In [1]: import numpy as np

In [2]: import numpy.linalg as la

In [3]: np.set_printoptions(suppress=True, linewidth=140)

In [4]: def rnd(a):
   ...:     return np.round(a, 2) + 0
   ...: 

In [5]: arr = np.load("a.npy")

In [6]: print(arr)
[[-2 -9 -5  5  9  7 -8  4  9  5  5 -5 -3 -7]
 [-6 -5 -2  9 -4 -7  1  0  0  6  8  6  8  7]
 [-6  1 -2 -8 -9  2  8 -7  7  1  3  7 -5  9]
 [ 6  2 -5 -1  7 -6  1  4 -5  0  4  0 -7  3]
 [ 3 -4  6  0  3  5  3 -7  7  5 -3  4 -1 -5]
 [ 1  9 -4  9  7  5 -7 -5 -6 -4 -6  6 -9 -8]
 [-6  1 -2 -8 -9  2  8 -7  7  1  3  7 -5  9]
 [ 9  8  7 -4  7  8 -1 -2 -2 -2  3  9 -2  1]]

In [7]: # row 6 repeats row 2

In [8]: Uu, sv, VT = la.svd(arr)

In [9]: print(rnd(sv))
[36.36 28.46 23.19 18.09 16.56 16.32  9.41  0.  ]

In [10]: B = Uu[:, :7] @ np.diag(sv[:7]) @ VT[:7]

In [11]: rnd(np.abs(arr - B).max())
Out[11]: np.float64(0.0)

In [12]: print(rnd(la.norm(arr - B) / la.norm(arr)))
0.0

In [13]: rnd(B)
Out[13]: 
array([[-2., -9., -5.,  5.,  9.,  7., -8.,  4.,  9.,  5.,  5., -5., -3., -7.],
       [-6., -5., -2.,  9., -4., -7.,  1.,  0.,  0.,  6.,  8.,  6.,  8.,  7.],
       [-6.,  1., -2., -8., -9.,  2.,  8., -7.,  7.,  1.,  3.,  7., -5.,  9.],
       [ 6.,  2., -5., -1.,  7., -6.,  1.,  4., -5.,  0.,  4.,  0., -7.,  3.],
       [ 3., -4.,  6.,  0.,  3.,  5.,  3., -7.,  7.,  5., -3.,  4., -1., -5.],
       [ 1.,  9., -4.,  9.,  7.,  5., -7., -5., -6., -4., -6.,  6., -9., -8.],
       [-6.,  1., -2., -8., -9.,  2.,  8., -7.,  7.,  1.,  3.,  7., -5.,  9.],
       [ 9.,  8.,  7., -4.,  7.,  8., -1., -2., -2., -2.,  3.,  9., -2.,  1.]])

In [14]: theta = np.radians(180)

In [15]: Rm = np.eye(14)

In [16]: Rm[8, 8] = Rm[11, 11] = np.cos(theta)

In [17]: Rm[8, 11], Rm[11, 8] = -np.sin(theta), np.sin(theta)

In [18]: B = arr @ Rm.T

In [19]: rnd(la.det(Rm)), np.trace(Rm)
Out[19]: (np.float64(1.0), np.float64(10.0))

In [20]: rk = la.matrix_rank(arr)

In [21]: rk
Out[21]: np.int64(7)

In [22]: N = la.svd(arr)[2][rk:].T

In [23]: print(la.matrix_rank(arr.T @ arr), la.matrix_rank(arr @ arr.T))
7 7

In [24]: [int(la.matrix_rank(np.delete(arr, i, axis=0))) for i in range(8)]
Out[24]: [6, 6, 7, 6, 6, 6, 7, 6]

In [25]: [int(la.matrix_rank(arr[:i])) for i in range(1, len(arr) + 1)]
Out[25]: [1, 2, 3, 4, 5, 6, 6, 7]

In [26]: F = np.load("run18.npy")

In [27]: F
Out[27]: 
array([[  0.3,  -0.6,   0.5,   9. ,   1.2,  -0.6,  -0.7,  -2.8,   0.1,   0.1],
       [ -1.4,   1.1,  -0.7, -10. ,  -0.4,   0. ,   0.2,   1.3,   0.2,   0.2],
       [ -0.4,   0.9,   0.6,  -2. ,  -0.8,   0.9,   1.2,   0.3,   0.3,  -0.7],
       [ -0.9,   1.8,   0.1, -13. ,  -0.7,   0.1,  -0.1,  -0.9,  -0.3,  -0.6],
       [  0.3,  -0.5,  -0.2,  -1. ,  -2. ,   0.4,  -0.3,   1.2,  -0.9,  -0.3]])

In [28]: # column 3 is much longer than the rest

In [29]: B = F / np.sqrt((F ** 2).mean(axis=1, keepdims=True))

In [30]: la.matrix_rank(F - F.mean(axis=1, keepdims=True))
Out[30]: np.int64(5)

In [31]: la.matrix_rank(B) == la.matrix_rank(F)
Out[31]: np.True_

In [32]: u, g = F[1], F[4]

In [33]: u @ g
Out[33]: np.float64(11.23)

In [34]: p = (u @ g) / (u @ u) * u

In [35]: rnd(la.norm(u + g) ** 2 + la.norm(u - g) ** 2)
Out[35]: np.float64(227.2)

In [36]: rnd((g - p) @ u)
Out[36]: np.float64(0.0)

In [37]: T = np.stack([F, -2 * F, F[::-1]])

In [38]: la.matrix_rank(T.reshape(3, -1))
Out[38]: np.int64(2)

In [39]: rnd(la.norm(T, axis=(1, 2)))
Out[39]: array([19.73, 39.45, 19.73])

In [40]: rnd(np.einsum("bij,cij->bc", T, T))
Out[40]: 
array([[ 389.17, -778.34,  243.81],
       [-778.34, 1556.68, -487.62],
       [ 243.81, -487.62,  389.17]])

In [41]: B = F / la.norm(F, axis=1, keepdims=True)

In [42]: G = B @ B.T

In [43]: rnd(G)
Out[43]: 
array([[ 1.  , -0.97, -0.76, -0.92, -0.54],
       [-0.97,  1.  ,  0.72,  0.97,  0.39],
       [-0.76,  0.72,  1.  ,  0.73,  0.38],
       [-0.92,  0.97,  0.73,  1.  ,  0.34],
       [-0.54,  0.39,  0.38,  0.34,  1.  ]])

In [44]: print((G - 2 * np.eye(5)).round(6).argmax(axis=1))
[4 3 3 1 1]

In [45]: (np.abs(G) > 0.9).astype(int)
Out[45]: 
array([[1, 1, 0, 1, 0],
       [1, 1, 0, 1, 0],
       [0, 0, 1, 0, 0],
       [1, 1, 0, 1, 0],
       [0, 0, 0, 0, 1]])

In [46]: print(rnd(la.norm(B, axis=1)))
[1. 1. 1. 1. 1.]

In [47]: rnd(np.degrees(np.arccos(np.clip(G[1, 2], -1, 1))))
Out[47]: np.float64(44.12)

In [48]: np.argwhere(np.triu(np.abs(G) > 0.95, 1))
Out[48]: 
array([[0, 1],
       [1, 3]])

In [49]: E = np.loadtxt("test10.csv", delimiter=",")

In [50]: E
Out[50]: 
array([[ 6.,  1.,  2.,  0.,  2.,  0., -2.,  1., -2., -2.,  2.],
       [ 1.,  6.,  2.,  0.,  2.,  0., -2.,  1., -2., -2.,  2.],
       [ 2.,  2.,  9.,  0.,  4.,  0., -4.,  2., -4., -4.,  4.],
       [ 0.,  0.,  0.,  5.,  0.,  0.,  0.,  0.,  0.,  0.,  0.],
       [ 2.,  2.,  4.,  0.,  9.,  0., -4.,  2., -4., -4.,  4.],
       [ 0.,  0.,  0.,  0.,  0.,  5.,  0.,  0.,  0.,  0.,  0.],
       [-2., -2., -4.,  0., -4.,  0.,  9., -2.,  4.,  4., -4.],
       [ 1.,  1.,  2.,  0.,  2.,  0., -2.,  6., -2., -2.,  2.],
       [-2., -2., -4.,  0., -4.,  0.,  4., -2.,  9.,  4., -4.],
       [-2., -2., -4.,  0., -4.,  0.,  4., -2.,  4.,  9., -4.],
       [ 2.,  2.,  4.,  0.,  4.,  0., -4.,  2., -4., -4.,  9.]])

In [51]: T = np.stack([E, -1 * E, E[::-1]])

In [52]: T.shape
Out[52]: (3, 11, 11)

In [53]: (T @ E.T).shape
Out[53]: (3, 11, 11)
